% python3 -q
>>> import numpy as np
>>> import numpy.linalg as la
>>> np.set_printoptions(suppress=True, linewidth=120)
>>> tidy = lambda a: np.round(a, 3) + 0
>>> W0 = np.load("a.npy")
>>> W0
array([[4, 0, 4, 0, 0],
       [4, 2, 2, 0, 0],
       [1, 1, 2, 0, 0],
       [0, 0, 0, 1, 0],
       [0, 0, 0, 0, 2]])
>>> P = np.triu(np.array([[3, 2, -1, -3, 1],
...     [-1, 1, -3, -1, 3],
...     [0, 3, 3, 1, 3],
...     [2, -3, 3, 3, 1],
...     [-3, 2, 2, 3, 0]]), 1) + np.eye(5)
>>> B = P @ W0 @ la.inv(P)
>>> np.trace(B), np.trace(W0)
(np.float64(11.0), np.int64(11))
>>> tidy(np.poly(B))
array([  1., -11.,  40., -74.,  76., -32.])
>>> vec = np.array([2, -3, -3, 1, 3])
>>> W0 @ (2 * vec)
array([ -8,  -8, -14,   2,  12])
>>> W0 @ vec
array([-4, -4, -7,  1,  6])
>>> (W0 * vec).sum(axis=1)
array([-4, -4, -7,  1,  6])
>>> (W0 @ vec).argmax()
np.int64(4)
>>> W0 @ np.ones(5)
array([8., 8., 4., 1., 2.])
>>> np.einsum("ij,j->i", W0, vec)
array([-4, -4, -7,  1,  6])
>>> W0 * vec
array([[  8,   0, -12,   0,   0],
       [  8,  -6,  -6,   0,   0],
       [  2,  -3,  -6,   0,   0],
       [  0,   0,   0,   1,   0],
       [  0,   0,   0,   0,   6]])
>>> r0 = np.array([0, 0, 0, 0, 1])
>>> B = W0 + np.outer(r0, np.eye(5)[1])
>>> la.matrix_rank(la.inv(B) - la.inv(W0), tol=1e-8)
np.int64(1)
>>> B
array([[4., 0., 4., 0., 0.],
       [4., 2., 2., 0., 0.],
       [1., 1., 2., 0., 0.],
       [0., 0., 0., 1., 0.],
       [0., 1., 0., 0., 2.]])
>>> la.matrix_rank(B - W0)
np.int64(1)
>>> rng = np.random.default_rng(778)
>>> theta = np.sort(rng.uniform(-2, 2, 43))
>>> F = np.c_[theta, theta ** 2, theta ** 3] @ np.array([[0, 1, -5, -4, 3, -5, -5, -3, -3, -5, 5, -2],
...     [1, 1, -2, -3, 3, -5, -5, -2, -2, 3, 4, -2],
...     [-1, 5, -2, -2, -2, 4, 0, -2, -4, 1, -1, -5]])
>>> tidy(F)
array([[ 11.461, -36.086,  17.294,  11.464,  20.89 , -39.881,  -9.493,  13.362,  28.556,  13.826,  13.226,  34.187],
       [ 10.348, -32.161,  15.841,  10.37 ,  18.6  , -35.513,  -8.434,  12.057,  25.597,  13.425,  11.625,  30.475],
       [  9.625, -29.636,  14.901,   9.672,  17.116, -32.685,  -7.738,  11.219,  23.693,  13.132,  10.586,  28.089],
       [  5.8  , -16.696,   9.975,   6.153,   9.351, -17.915,  -3.929,   6.939,  13.932,  11.003,   5.122,  15.911],
       [  5.526, -15.803,   9.623,   5.914,   8.802, -16.874,  -3.648,   6.643,  13.257,  10.801,   4.735,  15.073],
       [  4.142, -11.389,   7.844,   4.736,   6.062, -11.681,  -2.216,   5.179,   9.912,   9.624,   2.807,  10.945],
       [  3.792, -10.3  ,   7.39 ,   4.445,   5.379, -10.387,  -1.851,   4.815,   9.084,   9.276,   2.327,   9.93 ],
       [  2.156,  -5.438,   5.216,   3.124,   2.282,  -4.532,  -0.156,   3.156,   5.343,   7.243,   0.189,   5.407],
       [  2.015,  -5.043,   5.021,   3.012,   2.028,  -4.052,  -0.015,   3.015,   5.034,   7.024,   0.018,   5.04 ],
       [  1.892,  -4.7  ,   4.849,   2.914,   1.807,  -3.636,   0.107,   2.892,   4.764,   6.825,  -0.128,   4.721],
       [  1.796,  -4.433,   4.711,   2.836,   1.636,  -3.312,   0.202,   2.796,   4.553,   6.662,  -0.241,   4.474],
       [  1.744,  -4.291,   4.637,   2.795,   1.544,  -3.14 ,   0.253,   2.744,   4.44 ,   6.573,  -0.301,   4.342],
       [  0.787,  -1.814,   3.122,   1.971,  -0.01 ,  -0.196,   1.081,   1.755,   2.394,   4.5  ,  -1.229,   2.03 ],
       [  0.677,  -1.554,   2.916,   1.861,  -0.16 ,   0.089,   1.149,   1.631,   2.161,   4.183,  -1.296,   1.784],
       [  0.638,  -1.462,   2.838,   1.82 ,  -0.211,   0.188,   1.17 ,   1.586,   2.077,   4.062,  -1.317,   1.696],
       [  0.382,  -0.89 ,   2.267,   1.51 ,  -0.494,   0.738,   1.25 ,   1.26 ,   1.515,   3.153,  -1.376,   1.14 ],
       [  0.275,  -0.665,   1.972,   1.343,  -0.571,   0.895,   1.231,   1.097,   1.265,   2.678,  -1.338,   0.911],
       [  0.076,  -0.262,   1.144,   0.836,  -0.528,   0.87 ,   0.931,   0.65 ,   0.68 ,   1.405,  -0.977,   0.448],
       [  0.   ,   0.01 ,  -0.05 ,  -0.04 ,   0.03 ,  -0.051,  -0.051,  -0.03 ,  -0.03 ,  -0.05 ,   0.051,  -0.02 ],
       [  0.022,   0.208,  -0.867,  -0.732,   0.554,  -0.92 ,  -0.937,  -0.545,  -0.553,  -0.724,   0.907,  -0.396],
       [  0.022,   0.213,  -0.882,  -0.745,   0.564,  -0.936,  -0.954,  -0.554,  -0.563,  -0.735,   0.923,  -0.404],
       [  0.068,   0.569,  -1.833,  -1.618,   1.178,  -1.943,  -2.068,  -1.204,  -1.266,  -1.245,   1.938,  -0.983],
       [  0.082,   0.718,  -2.142,  -1.912,   1.369,  -2.251,  -2.436,  -1.425,  -1.517,  -1.361,   2.261,  -1.205],
       [  0.102,   0.965,  -2.598,  -2.355,   1.639,  -2.683,  -2.979,  -1.759,  -1.907,  -1.496,   2.729,  -1.561],
       [  0.103,   0.981,  -2.625,  -2.381,   1.655,  -2.708,  -3.011,  -1.779,  -1.931,  -1.503,   2.756,  -1.583],
       [  0.144,   2.051,  -4.166,  -3.927,   2.455,  -3.946,  -4.816,  -2.963,  -3.399,  -1.704,   4.237,  -3.015],
       [  0.148,   2.814,  -5.065,  -4.851,   2.844,  -4.52 ,  -5.837,  -3.684,  -4.343,  -1.693,   5.031,  -3.981],
       [  0.13 ,   3.925,  -6.23 ,  -6.066,   3.271,  -5.119,  -7.12 ,  -4.642,  -5.642,  -1.578,   5.989,  -5.349],
       [  0.079,   5.398,  -7.617,  -7.529,   3.682,  -5.646,  -8.591,  -5.811,  -7.283,  -1.333,   7.039,  -7.117],
       [  0.067,   5.684,  -7.872,  -7.8  ,   3.747,  -5.724,  -8.854,  -6.029,  -7.594,  -1.277,   7.222,  -7.455],
       [  0.056,   5.906,  -8.067,  -8.007,   3.795,  -5.779,  -9.055,  -6.196,  -7.834,  -1.233,   7.361,  -7.717],
       [ -0.236,  10.596, -11.828, -12.03 ,   4.417,  -6.289, -12.729,  -9.484, -12.704,  -0.129,   9.745, -13.142],
       [ -0.292,  11.338, -12.379, -12.622,   4.468,  -6.287, -13.239,  -9.974, -13.45 ,   0.063,  10.056, -13.986],
       [ -0.42 ,  12.936, -13.538, -13.87 ,   4.545,  -6.232, -14.294, -11.012, -15.042,   0.486,  10.683, -15.795],
       [ -1.155,  20.922, -18.943, -19.708,   4.488,  -5.194, -18.907, -15.927, -22.783,   2.71 ,  13.205, -24.704],
       [ -1.269,  22.062, -19.676, -20.502,   4.436,  -4.972, -19.501, -16.602, -23.867,   3.035,  13.505, -25.962],
       [ -1.323,  22.588, -20.013, -20.866,   4.409,  -4.864, -19.771, -16.912, -24.366,   3.186,  13.64 , -26.542],
       [ -1.549,  24.759, -21.387, -22.353,   4.28 ,  -4.389, -20.859, -18.181, -26.416,   3.81 ,  14.172, -28.931],
       [ -1.737,  26.534, -22.494, -23.551,   4.156,  -3.968, -21.72 , -19.207, -28.083,   4.323,  14.581, -30.878],
       [ -1.894,  27.978, -23.385, -24.516,   4.043,  -3.605, -22.403, -20.035, -29.434,   4.741,  14.898, -32.459],
       [ -2.009,  29.031, -24.03 , -25.214,   3.955,  -3.331, -22.893, -20.635, -30.416,   5.047,  15.121, -33.609],
       [ -2.445,  32.919, -26.38 , -27.757,   3.589,  -2.249, -24.642, -22.829, -34.025,   6.178,  15.891, -37.847],
       [ -3.022,  37.89 , -29.321, -30.94 ,   3.043,  -0.733, -26.763, -25.587, -38.602,   7.629,  16.77 , -43.243]])
>>> rk = la.matrix_rank(F)
>>> rk
np.int64(3)
>>> N = la.svd(F)[2][rk:].T
>>> la.matrix_rank(F.T @ F), la.matrix_rank(F @ F.T)
(np.int64(3), np.int64(3))
>>> N.shape
(12, 9)
>>> [int(la.matrix_rank(F[:i])) for i in range(1, len(F) + 1)]
[1, 2, 3, 3, 3, 3, 3, 3, 3, 3, 3, 3, 3, 3, 3, 3, 3, 3, 3, 3, 3, 3, 3, 3, 3, 3, 3, 3, 3, 3, 3, 3, 3, 3, 3, 3, 3, 3, 3, 3, 3, 3, 3]
